$ python3 -q
>>> import numpy as np
>>> np.set_printoptions(precision=2, suppress=True, linewidth=200, legacy="1.25")
>>> def rnd(a):
...     return np.round(a, 2) + 0
... 
>>> E = np.loadtxt("arr.csv", delimiter=",")
>>> E
array([[ 0.34, -0.32,  2.38],
       [ 1.6 , -0.48,  1.59],
       [ 1.41,  0.07,  1.49],
       [ 0.93,  0.17,  2.05],
       [ 1.43, -0.52,  1.99],
       [ 0.89,  0.55,  2.29],
       [ 1.13,  0.07,  1.98],
       [ 0.66,  0.19,  2.2 ],
       [ 1.68,  0.01,  2.12],
       [ 0.3 , -0.4 ,  1.91],
       [ 1.01,  0.75,  2.16],
       [ 1.14,  0.89,  2.06],
       [ 0.7 ,  0.91,  1.92],
       [ 1.39,  0.97,  2.07],
       [ 0.91,  1.07,  1.77],
       [ 0.37,  0.77,  2.08],
       [ 1.01,  0.8 ,  2.4 ],
       [ 0.65,  1.27,  2.23],
       [ 1.19,  0.49,  1.95],
       [ 0.71,  1.21,  2.04],
       [-0.05, -0.36,  3.29],
       [ 0.15, -0.19,  2.71],
       [-0.11,  0.34,  3.08],
       [-0.07, -0.35,  3.06],
       [-0.25,  0.25,  3.27],
       [ 0.43,  0.01,  3.08],
       [-0.4 ,  0.34,  2.98],
       [ 0.42,  0.04,  3.14],
       [ 0.39, -0.01,  3.13],
       [-0.06,  0.15,  2.98]])
>>> Z = E[[1, 3]].astype(float)
>>> for _ in range(6):
...     idx = np.linalg.norm(E[:, None] - Z, axis=-1).argmin(axis=1)
...     Z = np.array([E[idx == j].mean(axis=0) for j in range(2)])
... 
>>> idx
array([1, 0, 0, 0, 0, 0, 0, 0, 0, 1, 0, 0, 0, 0, 0, 0, 0, 0, 0, 0, 1, 1, 1, 1, 1, 1, 1, 1, 1, 1])
>>> np.bincount(idx)
array([18, 12])
>>> rnd(Z)
array([[ 1.04,  0.51,  2.02],
       [ 0.09, -0.04,  2.92]])
